% python3 -q
>>> import numpy as np
>>> import numpy.linalg as la
>>> np.set_printoptions(suppress=True, linewidth=160)
>>> K = np.load("case4.npy")
>>> K
array([[4.1, 5. , 1. , 4. , 5. , 7. , 0. , 0. , 7. , 9. ],
       [8. , 2.1, 3. , 3. , 5. , 2. , 5. , 3. , 9. , 0. ],
       [9. , 8. , 6.1, 3. , 8. , 7. , 3. , 3. , 8. , 8. ],
       [4. , 2. , 4. , 8.1, 9. , 2. , 7. , 9. , 8. , 2. ],
       [3. , 6. , 5. , 2. , 7.1, 9. , 9. , 0. , 8. , 9. ],
       [8. , 8. , 8. , 6. , 0. , 1.1, 4. , 1. , 1. , 5. ],
       [9. , 8. , 3. , 2. , 0. , 4. , 0.1, 5. , 9. , 0. ],
       [1. , 7. , 5. , 9. , 4. , 6. , 3. , 2.1, 7. , 1. ],
       [8. , 5. , 8. , 7. , 9. , 3. , 5. , 4. , 9.1, 6. ],
       [4. , 5. , 1. , 4. , 5. , 7. , 0. , 0. , 7. , 9.1]])
>>> u, v = K[7], K[2]
>>> u @ v
np.float64(275.8)
>>> round(u @ u, 1)
np.float64(271.4)
>>> p = (u @ v) / (u @ u) * u
>>> p.round(1)
array([1. , 7.1, 5.1, 9.1, 4.1, 6.1, 3. , 2.1, 7.1, 1. ])
>>> la.matrix_rank(np.outer(u, v))
np.int64(1)
>>> U, s, Vh = la.svd(K)
>>> np.argmax(s[:-1] / (s[1:] + 1e-6)) + 1
np.int64(9)
>>> out = U[:, :9] @ np.diag(s[:9]) @ Vh[:9]
>>> la.matrix_rank(K, rtol=0.05)
np.int64(8)
>>> np.round(np.abs(K - out).max(), 1)
np.float64(0.0)
>>> la.matrix_rank(out)
np.int64(9)
>>> u = np.array([2, 2])
>>> np.array([np.convolve(row, u, "same") for row in K])
array([[ 8.2, 18.2, 12. , 10. , 18. , 24. , 14. ,  0. , 14. , 32. ],
       [16. , 20.2, 10.2, 12. , 16. , 14. , 14. , 16. , 24. , 18. ],
       [18. , 34. , 28.2, 18.2, 22. , 30. , 20. , 12. , 22. , 32. ],
       [ 8. , 12. , 12. , 24.2, 34.2, 22. , 18. , 32. , 34. , 20. ],
       [ 6. , 18. , 22. , 14. , 18.2, 32.2, 36. , 18. , 16. , 34. ],
       [16. , 32. , 32. , 28. , 12. ,  2.2, 10.2, 10. ,  4. , 12. ],
       [18. , 34. , 22. , 10. ,  4. ,  8. ,  8.2, 10.2, 28. , 18. ],
       [ 2. , 16. , 24. , 28. , 26. , 20. , 18. , 10.2, 18.2, 16. ],
       [16. , 26. , 26. , 30. , 32. , 24. , 16. , 18. , 26.2, 30.2],
       [ 8. , 18. , 12. , 10. , 18. , 24. , 14. ,  0. , 14. , 32.2]])
>>> np.round(np.correlate(K[1], K[9], "full"), 1)
array([ 72.8,  75.1,  42. ,  48.3, 122.5, 107.9, 123. , 114.7, 207. , 159.5,  91.4,  86. , 137. ,  92. ,  72. ,  44. ,  57. ,  36. ,   0. ])
>>> th = np.radians(45)
>>> Rm = np.eye(10)
>>> Rm[5, 5] = Rm[8, 8] = np.cos(th)
>>> Rm[5, 8], Rm[8, 5] = -np.sin(th), np.sin(th)
>>> Rm.round(1)
array([[ 1. ,  0. ,  0. ,  0. ,  0. ,  0. ,  0. ,  0. ,  0. ,  0. ],
       [ 0. ,  1. ,  0. ,  0. ,  0. ,  0. ,  0. ,  0. ,  0. ,  0. ],
       [ 0. ,  0. ,  1. ,  0. ,  0. ,  0. ,  0. ,  0. ,  0. ,  0. ],
       [ 0. ,  0. ,  0. ,  1. ,  0. ,  0. ,  0. ,  0. ,  0. ,  0. ],
       [ 0. ,  0. ,  0. ,  0. ,  1. ,  0. ,  0. ,  0. ,  0. ,  0. ],
       [ 0. ,  0. ,  0. ,  0. ,  0. ,  0.7,  0. ,  0. , -0.7,  0. ],
       [ 0. ,  0. ,  0. ,  0. ,  0. ,  0. ,  1. ,  0. ,  0. ,  0. ],
       [ 0. ,  0. ,  0. ,  0. ,  0. ,  0. ,  0. ,  1. ,  0. ,  0. ],
       [ 0. ,  0. ,  0. ,  0. ,  0. ,  0.7,  0. ,  0. ,  0.7,  0. ],
       [ 0. ,  0. ,  0. ,  0. ,  0. ,  0. ,  0. ,  0. ,  0. ,  1. ]])
>>> out = K @ Rm.T
>>> out.round(1) + 0
array([[ 4.1,  5. ,  1. ,  4. ,  5. ,  0. ,  0. ,  0. ,  9.9,  9. ],
       [ 8. ,  2.1,  3. ,  3. ,  5. , -4.9,  5. ,  3. ,  7.8,  0. ],
       [ 9. ,  8. ,  6.1,  3. ,  8. , -0.7,  3. ,  3. , 10.6,  8. ],
       [ 4. ,  2. ,  4. ,  8.1,  9. , -4.2,  7. ,  9. ,  7.1,  2. ],
       [ 3. ,  6. ,  5. ,  2. ,  7.1,  0.7,  9. ,  0. , 12. ,  9. ],
       [ 8. ,  8. ,  8. ,  6. ,  0. ,  0.1,  4. ,  1. ,  1.5,  5. ],
       [ 9. ,  8. ,  3. ,  2. ,  0. , -3.5,  0.1,  5. ,  9.2,  0. ],
       [ 1. ,  7. ,  5. ,  9. ,  4. , -0.7,  3. ,  2.1,  9.2,  1. ],
       [ 8. ,  5. ,  8. ,  7. ,  9. , -4.3,  5. ,  4. ,  8.6,  6. ],
       [ 4. ,  5. ,  1. ,  4. ,  5. ,  0. ,  0. ,  0. ,  9.9,  9.1]])
>>> np.allclose(K @ K.T, out @ out.T)
True
>>> np.round(np.abs(out - K).max(axis=0), 1)
array([0. , 0. , 0. , 0. , 0. , 8.3, 0. , 0. , 4. , 0. ])
>>> np.round(la.svd(K, compute_uv=False), 1) + 0, np.round(la.svd(out, compute_uv=False), 1) + 0
(array([51.4, 15.3, 12.7, 10.4,  8.7,  7.1,  4. ,  3.3,  1.5,  0. ]), array([51.4, 15.3, 12.7, 10.4,  8.7,  7.1,  4. ,  3.3,  1.5,  0. ]))
>>> rng = np.random.default_rng(87303)
>>> z = rng.permutation(10)
>>> z
array([9, 8, 7, 4, 2, 1, 6, 3, 0, 5])
>>> out = K[z][:, z]
>>> np.allclose(out, K)
False
>>> np.round(np.sort(np.abs(la.eigvals(out))), 1)
array([ 0.1,  1.5,  1.5,  5.5,  6.6,  6.6,  7.9,  7.9,  7.9, 50. ])
>>> np.trace(out)
np.float64(49.0)
>>> out
array([[9.1, 7. , 0. , 5. , 1. , 5. , 0. , 4. , 4. , 7. ],
       [6. , 9.1, 4. , 9. , 8. , 5. , 5. , 7. , 8. , 3. ],
       [1. , 7. , 2.1, 4. , 5. , 7. , 3. , 9. , 1. , 6. ],
       [9. , 8. , 0. , 7.1, 5. , 6. , 9. , 2. , 3. , 9. ],
       [8. , 8. , 3. , 8. , 6.1, 8. , 3. , 3. , 9. , 7. ],
       [0. , 9. , 3. , 5. , 3. , 2.1, 5. , 3. , 8. , 2. ],
       [0. , 9. , 5. , 0. , 3. , 8. , 0.1, 2. , 9. , 4. ],
       [2. , 8. , 9. , 9. , 4. , 2. , 7. , 8.1, 4. , 2. ],
       [9. , 7. , 0. , 5. , 1. , 5. , 0. , 4. , 4.1, 7. ],
       [5. , 1. , 1. , 0. , 8. , 8. , 4. , 6. , 8. , 1.1]])
>>> mat = np.load("arr.npy")
>>> mat
array([[0, 0, 4, 6, 0],
       [0, 0, 0, 0, 7],
       [8, 6, 3, 0, 4],
       [0, 0, 0, 0, 0],
       [0, 0, 0, 0, 0],
       [0, 0, 0, 0, 0],
       [6, 0, 8, 0, 0],
       [0, 0, 0, 0, 0],
       [0, 8, 9, 0, 0]])
>>> # row 4 repeats row 3
>>> q, vecs = la.qr(mat[:, :1])[0], la.qr(mat[:, 1:])[0]
>>> s = la.svd(q.T @ vecs, compute_uv=False)
>>> s.round(1)
array([0.7])
>>> round(la.norm(q @ q.T - vecs @ vecs.T, 2), 1)
np.float64(1.0)
>>> z = rng.permutation(5)
>>> out = mat[:, z] * rng.choice([-1, 1], 5)
>>> out
array([[ 0,  0,  0, -6,  4],
       [ 0,  0,  7,  0,  0],
       [-6,  8,  4,  0,  3],
       [ 0,  0,  0,  0,  0],
       [ 0,  0,  0,  0,  0],
       [ 0,  0,  0,  0,  0],
       [ 0,  6,  0,  0,  8],
       [ 0,  0,  0,  0,  0],
       [-8,  0,  0,  0,  9]])
>>> U, _, Vh = la.svd(mat.T @ out)
>>> np.round(U @ Vh, 1) + 0
array([[ 0.,  1.,  0.,  0.,  0.],
       [-1.,  0.,  0.,  0.,  0.],
       [ 0.,  0.,  0.,  0.,  1.],
       [ 0.,  0.,  0., -1.,  0.],
       [ 0.,  0.,  1.,  0.,  0.]])
>>> np.round(la.lstsq(mat, out)[0], 1) + 0
array([[ 0.,  1.,  0.,  0.,  0.],
       [-1.,  0.,  0.,  0.,  0.],
       [ 0.,  0.,  0.,  0.,  1.],
       [ 0.,  0.,  0., -1.,  0.],
       [ 0.,  0.,  1.,  0.,  0.]])
>>> u = np.array([-1, 2])
>>> np.correlate(mat[6], mat[0], "full")
array([ 0, 36, 24, 48, 32,  0,  0,  0,  0])
>>> vec = np.array([0, -6, 6, 5, -1])
>>> rhs = mat @ vec
>>> np.round(la.solve(mat.T @ mat, mat.T @ rhs), 1) + 0
array([ 0., -6.,  6.,  5., -1.])
>>> np.round(la.lstsq(mat, rhs)[0], 1) + 0
array([ 0., -6.,  6.,  5., -1.])
>>> rhs = rhs + 0.1 * rng.normal(size=9)
>>> rhs.round(1) + 0
array([ 54.1,  -7. , -22.1,   0.1,  -0.1,  -0.1,  48.1,   0. ,   6. ])
>>> coef, *_ = la.lstsq(mat, rhs)
>>> [round(float(la.norm(la.solve(mat.T @ mat + lam * np.eye(5), mat.T @ rhs))), 2) for lam in (0, 1, 10, 100)]
[9.91, 9.71, 8.28, 3.59]
>>> coef.round()
array([-0., -6.,  6.,  5., -1.])
>>> np.round(la.norm(rhs - mat @ coef), 1)
np.float64(0.2)
>>> coef.round(1) + 0
array([ 0., -6.,  6.,  5., -1.])
>>> np.round(mat.T @ (rhs - mat @ coef), 1) + 0
array([0., 0., 0., 0., 0.])
>>> M = np.loadtxt("out7.csv", delimiter=",")
>>> M
array([[ 1.,  0.,  0.,  0.,  0.,  0.,  0.,  0.,  0.],
       [ 3.,  1.,  0.,  0.,  0.,  0.,  0.,  0.,  0.],
       [-2.,  1.,  1.,  0.,  0.,  0.,  0.,  0.,  0.],
       [ 2.,  3., -2.,  1.,  0.,  0.,  0.,  0.,  0.],
       [-2.,  1., -3., -2.,  1.,  0.,  0.,  0.,  0.],
       [-1.,  0., -2., -2.,  2.,  1.,  0.,  0.,  0.],
       [ 2.,  2.,  1.,  2., -2., -1.,  1.,  0.,  0.],
       [ 0., -1., -3., -2., -3.,  1.,  1.,  1.,  0.],
       [-3.,  1.,  1.,  0.,  1.,  0.,  1., -3.,  1.]])
>>> out = np.array([[2, 1],
...     [0, 1],
...     [0, 0],
...     [-1, -2],
...     [1, 1],
...     [-2, -2],
...     [-3, -1],
...     [-2, 2],
...     [1, -3]])
>>> np.einsum("ij->j", M)
array([ 0.,  8., -7., -3., -1.,  1.,  3., -2.,  1.])
>>> np.einsum("ij,ij->i", M, M)
array([ 1., 10.,  6., 18., 19., 14., 19., 26., 23.])
>>> out @ M
Traceback (most recent call last):
  File "<python-input-70>", line 1, in <module>
    out @ M
    ~~~~^~~
ValueError: matmul: Input operand 1 has a mismatch in its core dimension 0, with gufunc signature (n?,k),(k,m?)->(n?,m?) (size 9 is different from 2)
>>> out.T @ M.T
array([[  2.,   6.,  -4.,   3.,  -1.,   0.,  -1.,  -8.,  -1.],
       [  1.,   4.,  -1.,   3.,   4.,   3.,  -1.,  -1., -11.]])
>>> np.einsum("ik,kj->ji", M, out)
array([[  2.,   6.,  -4.,   3.,  -1.,   0.,  -1.,  -8.,  -1.],
       [  1.,   4.,  -1.,   3.,   4.,   3.,  -1.,  -1., -11.]])
